$ ipython --no-banner

In [1]: import numpy as np

In [2]: np.set_printoptions(precision=2, suppress=True, linewidth=160)

In [3]: W0 = np.array([[-1.4, 0.6, -1.4],
   ...:     [-0.7, -1.1, -0.3],
   ...:     [-0.5, 1.5, -0.9],
   ...:     [1.0, -1.1, -0.6]])

In [4]: W0[:, 2] *= 10

In [5]: W0
Out[5]: 
array([[ -1.4,   0.6, -14. ],
       [ -0.7,  -1.1,  -3. ],
       [ -0.5,   1.5,  -9. ],
       [  1. ,  -1.1,  -6. ]])

In [6]: # column 2 is much longer than the rest

In [7]: x = np.array([2, 0, -5])

In [8]: y = W0 @ x

In [9]: try:
   ...:     np.linalg.solve(W0, y)
   ...: except np.linalg.LinAlgError as e:
   ...:     print(e)
   ...: 
Last 2 dimensions of the array must be square

In [10]: y
Out[10]: array([67.2, 13.6, 44. , 32. ])

In [11]: np.round(np.linalg.pinv(W0) @ W0, 2) + 0
Out[11]: 
array([[1., 0., 0.],
       [0., 1., 0.],
       [0., 0., 1.]])

In [12]: rng = np.random.default_rng(83)

In [13]: y = y + 0.05 * rng.normal(size=4)

In [14]: y
Out[14]: array([67.13, 13.58, 44.  , 32.02])

In [15]: beta, *_ = np.linalg.lstsq(W0, y)

In [16]: [round(float(np.linalg.norm(np.linalg.solve(W0.T @ W0 + lam * np.eye(3), W0.T @ y))), 2) for lam in (0, 1, 10, 100)]
Out[16]: [5.4, 5.11, 4.74, 3.71]

In [17]: beta.round()
Out[17]: array([ 2.,  0., -5.])

In [18]: beta
Out[18]: array([ 2.03,  0.01, -5.  ])

In [19]: Y = np.c_[W0[:, :1] @ np.array([[-2]]), np.array([-5, -1, 0, -3])]

In [20]: Y
Out[20]: 
array([[ 2.8, -5. ],
       [ 1.4, -1. ],
       [ 1. ,  0. ],
       [-2. , -3. ]])

In [21]: np.linalg.matrix_rank(np.c_[W0, Y])
Out[21]: np.int64(4)

In [22]: np.round(np.linalg.lstsq(W0, Y[:, 0])[0], 2) + 0
Out[22]: array([-2.,  0.,  0.])

In [23]: mat = np.load("case15.npy")

In [24]: mat
Out[24]: 
array([[ 0.01,  6.49, -7.36,  0.89,  2.31,  2.33, -2.74,  1.79,  1.82],
       [-0.8 ,  2.03, -2.3 ,  0.82,  0.65,  0.89, -0.46,  0.28,  0.5 ],
       [ 0.13,  7.89, -6.94,  1.25,  1.74,  4.1 , -3.95,  2.09,  2.25],
       [ 0.85,  4.13, -1.42,  0.83,  0.46,  1.6 , -2.8 ,  0.96,  0.99],
       [ 1.17,  9.2 , -6.96,  1.9 ,  2.52,  3.03, -4.96,  2.31,  2.04],
       [ 0.58,  4.69, -5.22,  0.63,  1.54,  2.03, -1.88,  1.53,  1.13],
       [ 0.69,  4.99, -4.79,  0.99,  1.42,  2.16, -2.36,  1.41,  1.15],
       [-0.13,  3.55, -5.09,  0.35,  1.23,  1.7 , -1.39,  1.49,  1.61],
       [ 2.  ,  5.13, -1.86,  0.98,  0.54,  1.88, -3.72,  1.11,  0.27],
       [-0.29,  1.44, -2.57,  0.23,  0.7 ,  1.6 , -0.59,  1.24,  0.78],
       [ 1.17,  3.25,  0.69,  0.81,  0.26,  0.54, -3.17,  0.53,  0.28],
       [-0.4 ,  5.67, -7.38,  1.11,  1.89,  2.36, -1.47,  1.82,  2.02],
       [ 0.41,  3.29, -2.93,  0.48,  0.76,  1.19, -1.43,  0.43,  0.93],
       [ 0.66,  7.36, -6.92,  1.26,  2.13,  3.34, -3.85,  2.42,  2.32],
       [ 0.62,  5.13, -4.8 ,  1.  ,  1.4 ,  1.89, -2.45,  1.25,  1.64],
       [ 1.62,  2.58,  0.81,  0.55,  0.14,  0.53, -2.59,  0.37, -0.06],
       [ 0.8 ,  2.69, -1.54,  0.31,  0.71,  1.25, -1.84,  0.89,  0.78],
       [ 0.27,  3.97, -5.01,  0.18,  1.09,  1.87, -0.66,  1.12,  1.73],
       [ 1.15,  6.32, -4.66,  1.56,  0.65,  2.48, -3.19,  1.74,  1.69],
       [ 0.58,  0.95,  0.29,  0.21,  0.09,  0.25, -1.47,  0.25,  0.04],
       [-0.54,  3.8 , -4.74, -0.05,  1.14,  2.05, -0.79,  1.3 ,  1.93],
       [-0.58,  5.52, -7.45,  0.7 ,  2.34,  2.32, -1.27,  1.98,  2.13],
       [ 0.78,  4.08, -1.92,  0.87,  0.69,  1.77, -3.24,  0.77,  0.93],
       [ 0.67,  7.84, -7.56,  1.67,  2.33,  3.25, -3.41,  1.56,  1.99],
       [ 1.13,  7.39, -7.14,  1.6 ,  1.96,  2.74, -3.36,  2.03,  2.22],
       [ 1.63,  7.3 , -4.38,  1.49,  1.26,  2.65, -4.03,  1.2 ,  1.12],
       [ 1.22,  7.3 , -6.79,  1.13,  2.07,  3.72, -4.16,  2.08,  2.32],
       [ 0.95,  8.61, -6.71,  1.58,  1.36,  3.36, -4.63,  2.1 ,  1.98],
       [ 2.33,  2.46,  0.47,  0.47,  0.37,  1.08, -3.12,  0.2 ,  0.24]])

In [25]: x = np.array([-1, 0, 3, 0, 3, 3, -2, 3, -2])

In [26]: y = mat @ x

In [27]: np.round(np.linalg.lstsq(mat, y)[0], 2) + 0
Out[27]: array([-1.,  0.,  3.,  0.,  3.,  3., -2.,  3., -2.])

In [28]: y = y + 0.3 * rng.normal(size=29)

In [29]: y
Out[29]: 
array([-1.27, -0.36,  6.31,  7.41,  6.91,  0.36,  2.54, -2.16, 10.18,  2.66, 10.9 , -4.69, -0.63,  5.34, -0.08,  9.14,  5.32, -5.1 ,  2.63,  4.81, -2.43,
       -3.22,  8.09,  1.04,  0.14,  5.9 ,  5.78,  4.71,  9.69])

In [30]: beta, *_ = np.linalg.lstsq(mat, y)

In [31]: [round(float(np.linalg.norm(np.linalg.solve(mat.T @ mat + lam * np.eye(9), mat.T @ y))), 2) for lam in (0, 1, 10, 100)]
Out[31]: [6.58, 4.63, 2.55, 1.28]

In [32]: beta
Out[32]: array([-1.02, -0.06,  2.99,  0.13,  2.88,  3.08, -2.02,  2.87, -1.79])

In [33]: C2 = mat.T @ mat

In [34]: np.allclose(C2, C2.T)
Out[34]: True

In [35]: np.diag(C2)
Out[35]: array([ 28.61, 867.  , 728.95,  30.27,  59.27, 150.21, 239.3 ,  62.67,  67.83])

In [36]: np.linalg.matrix_rank(C2)
Out[36]: np.int64(9)

In [37]: np.linalg.svd(mat, compute_uv=False) ** 2
Out[37]: array([2115.47,  103.06,    4.74,    3.91,    2.51,    1.6 ,    1.32,    0.87,    0.63])

In [38]: np.round(np.trace(C2), 2), np.round((mat ** 2).sum(), 2)
Out[38]: (np.float64(2234.1), np.float64(2234.1))

In [39]: K = np.loadtxt("x.csv", delimiter=",")

In [40]: K
Out[40]: 
array([[-0.67,  0.42,  0.5 ,  0.7 ],
       [ 0.01,  0.01,  0.01, -0.04],
       [ 0.7 , -0.4 , -0.52, -0.68],
       [-0.72,  0.38,  0.52,  0.71],
       [-2.07,  1.16,  1.5 ,  2.1 ],
       [-0.69,  0.43,  0.49,  0.68],
       [-0.68,  0.45,  0.5 ,  0.66],
       [ 0.02, -0.02,  0.01,  0.02],
       [-2.09,  1.17,  1.5 ,  2.14],
       [ 1.4 , -0.78, -1.03, -1.42],
       [ 0.73, -0.41, -0.53, -0.67],
       [ 0.71, -0.41, -0.51, -0.7 ],
       [-1.4 ,  0.83,  1.02,  1.41],
       [ 0.7 , -0.41, -0.47, -0.7 ],
       [-2.1 ,  1.24,  1.52,  2.12],
       [ 1.39, -0.78, -1.  , -1.42],
       [-0.02,  0.01, -0.01, -0.03],
       [ 2.14, -1.19, -1.49, -2.1 ],
       [-2.11,  1.21,  1.51,  2.13]])

In [41]: x = np.array([-2, -1, -2, -3])

In [42]: y = K @ x

In [43]: np.round(np.linalg.pinv(K) @ K, 2) + 0
Out[43]: 
array([[1., 0., 0., 0.],
       [0., 1., 0., 0.],
       [0., 0., 1., 0.],
       [0., 0., 0., 1.]])

In [44]: y = y + 0.05 * rng.normal(size=19)

In [45]: y
Out[45]: array([-2.17,  0.04,  2.07, -2.09, -6.34, -2.06, -2.03, -0.17, -6.44,  4.21,  2.06,  2.16, -4.27,  2.08, -6.46,  4.34,  0.19,  6.05, -6.38])

In [46]: beta, *_ = np.linalg.lstsq(K, y)

In [47]: np.round(K.T @ (y - K @ beta), 2) + 0
Out[47]: array([0., 0., 0., 0.])

In [48]: data = np.load("w.npy")

In [49]: data
Out[49]: 
array([[5., 0., 4., 0., 0., 4., 4., 0.],
       [0., 5., 0., 4., 4., 0., 0., 4.],
       [4., 0., 5., 0., 0., 4., 4., 0.],
       [0., 4., 0., 5., 4., 0., 0., 4.],
       [0., 4., 0., 4., 5., 0., 0., 4.],
       [4., 0., 4., 0., 0., 5., 4., 0.],
       [4., 0., 4., 0., 0., 4., 5., 0.],
       [0., 4., 0., 4., 4., 0., 0., 5.]])

In [50]: data @ data
Out[50]: 
array([[73.,  0., 72.,  0.,  0., 72., 72.,  0.],
       [ 0., 73.,  0., 72., 72.,  0.,  0., 72.],
       [72.,  0., 73.,  0.,  0., 72., 72.,  0.],
       [ 0., 72.,  0., 73., 72.,  0.,  0., 72.],
       [ 0., 72.,  0., 72., 73.,  0.,  0., 72.],
       [72.,  0., 72.,  0.,  0., 73., 72.,  0.],
       [72.,  0., 72.,  0.,  0., 72., 73.,  0.],
       [ 0., 72.,  0., 72., 72.,  0.,  0., 73.]])

In [51]: np.sort(np.abs(np.linalg.eigvals(data)))
Out[51]: array([ 1.,  1.,  1.,  1.,  1.,  1., 17., 17.])

In [52]: np.allclose(data, data.T)
Out[52]: True

In [53]: np.linalg.matrix_power(data, 3)
Out[53]: 
array([[1229.,    0., 1228.,    0.,    0., 1228., 1228.,    0.],
       [   0., 1229.,    0., 1228., 1228.,    0.,    0., 1228.],
       [1228.,    0., 1229.,    0.,    0., 1228., 1228.,    0.],
       [   0., 1228.,    0., 1229., 1228.,    0.,    0., 1228.],
       [   0., 1228.,    0., 1228., 1229.,    0.,    0., 1228.],
       [1228.,    0., 1228.,    0.,    0., 1229., 1228.,    0.],
       [1228.,    0., 1228.,    0.,    0., 1228., 1229.,    0.],
       [   0., 1228.,    0., 1228., 1228.,    0.,    0., 1229.]])

In [54]: np.linalg.determinant(data)
Traceback (most recent call last):
  Cell In[54], line 1
    np.linalg.determinant(data)
AttributeError: module 'numpy.linalg' has no attribute 'determinant'


In [55]: assert data == data.T
Traceback (most recent call last):
  Cell In[55], line 1
    assert data == data.T
ValueError: The truth value of an array with more than one element is ambiguous. Use a.any() or a.all()


In [56]: round(np.abs(np.linalg.eigvals(data)).max(), 2)
Out[56]: np.float64(17.0)

In [57]: (data + data.T) / 2
Out[57]: 
array([[5., 0., 4., 0., 0., 4., 4., 0.],
       [0., 5., 0., 4., 4., 0., 0., 4.],
       [4., 0., 5., 0., 0., 4., 4., 0.],
       [0., 4., 0., 5., 4., 0., 0., 4.],
       [0., 4., 0., 4., 5., 0., 0., 4.],
       [4., 0., 4., 0., 0., 5., 4., 0.],
       [4., 0., 4., 0., 0., 4., 5., 0.],
       [0., 4., 0., 4., 4., 0., 0., 5.]])

In [58]: np.allclose(data @ data.T, data.T @ data)
Out[58]: True

In [59]: np.trace(data)
Out[59]: np.float64(40.0)

In [60]: Q, V = np.linalg.qr(data[:, :3])[0], np.linalg.qr(data[:, 3:])[0]

In [61]: sig = np.linalg.svd(Q.T @ V, compute_uv=False)

In [62]: sig.round(2) + 0
Out[62]: array([0.99, 0.99, 0.  ])

In [63]: x = np.array([0, -5, -4, 0, 5, 2, -4, -5])

In [64]: y = data @ x

In [65]: y
Out[65]: array([-24., -25., -28., -20., -15., -22., -28., -25.])

In [66]: np.round(np.linalg.solve(data, y + data[:, 0]), 2) + 0
Out[66]: array([ 1., -5., -4.,  0.,  5.,  2., -4., -5.])

In [67]: np.round(np.linalg.solve(data, 4 * y), 2) + 0
Out[67]: array([  0., -20., -16.,   0.,  20.,   8., -16., -20.])

In [68]: np.round(np.linalg.solve(data.T, data[4]), 2) + 0
Out[68]: array([0., 0., 0., 0., 1., 0., 0., 0.])

In [69]: J = np.load("layer12.npy")

In [70]: J
Out[70]: 
array([[ -7,  14, -21,   6, -12,  18],
       [ -7,  -7,   0,   6,   6,   0],
       [-14,   0,  21,  12,   0, -18],
       [  2,  -4,   6,   9, -18,  27],
       [  2,   2,   0,   9,   9,   0],
       [  4,   0,  -6,  18,   0, -27]])

In [71]: x = np.array([-1, 2, -2, 1, -2, -1])

In [72]: (J * x).sum(axis=1)
Out[72]: array([ 89, -13,   2,  -4,  -7,  53])

In [73]: np.sign((J @ x).round(6))
Out[73]: array([ 1, -1,  1, -1, -1,  1])

In [74]: Q, R = np.linalg.qr(J)

In [75]: np.allclose(R.T @ R, J.T @ J)
Out[75]: True

In [76]: np.round(Q.T @ Q, 2) + 0
Out[76]: 
array([[1., 0., 0., 0., 0., 0.],
       [0., 1., 0., 0., 0., 0.],
       [0., 0., 1., 0., 0., 0.],
       [0., 0., 0., 1., 0., 0.],
       [0., 0., 0., 0., 1., 0.],
       [0., 0., 0., 0., 0., 1.]])

In [77]: np.round(Q @ R, 2) + 0
Out[77]: 
array([[ -7.,  14., -21.,   6., -12.,  18.],
       [ -7.,  -7.,   0.,   6.,   6.,   0.],
       [-14.,   0.,  21.,  12.,   0., -18.],
       [  2.,  -4.,   6.,   9., -18.,  27.],
       [  2.,   2.,   0.,   9.,   9.,   0.],
       [  4.,   0.,  -6.,  18.,   0., -27.]])

In [78]: round(abs(R[0, 0]), 2), round(float(np.linalg.norm(J[:, 0])), 2)
Out[78]: (np.float64(17.83), 17.83)

In [79]: Y = J / np.sqrt((J ** 2).mean(axis=1, keepdims=True))

In [80]: np.linalg.matrix_rank(J - J.mean(axis=1, keepdims=True))
Out[80]: np.int64(5)

In [81]: np.linalg.matrix_rank(Y) == np.linalg.matrix_rank(J)
Out[81]: np.True_

In [82]: Y[4]
Out[82]: array([0.38, 0.38, 0.  , 1.69, 1.69, 0.  ])

In [83]: E = np.load("mat.npy")

In [84]: E
Out[84]: 
array([[ 4,  5,  6],
       [ 7,  8,  9],
       [10, 11, 12],
       [13, 14, 15],
       [16, 17, 18]])

In [85]: # looks like rank 2

In [86]: np.linalg.norm(E, axis=1).argmax()
Out[86]: np.int64(4)

In [87]: round(np.linalg.norm(E, "nuc"), 2)
Out[87]: np.float64(46.89)

In [88]: round(float(np.linalg.norm(E[3], 1)), 2), np.round(np.linalg.norm(E[3], np.inf), 2)
Out[88]: (42.0, np.float64(15.0))

In [89]: round(float(np.linalg.norm(E, 1)), 2), np.round(np.linalg.norm(E, np.inf), 2)
Out[89]: (60.0, np.float64(51.0))

In [90]: np.allclose(E[:-1].T @ np.linalg.lstsq(E[:-1].T, E[-1])[0], E[-1])
Out[90]: True

In [91]: E @ np.linalg.pinv(E) @ E
Out[91]: 
array([[ 4.,  5.,  6.],
       [ 7.,  8.,  9.],
       [10., 11., 12.],
       [13., 14., 15.],
       [16., 17., 18.]])

In [92]: np.abs(np.diag(np.linalg.qr(E)[1])) > 1e-9
Out[92]: array([ True,  True, False])
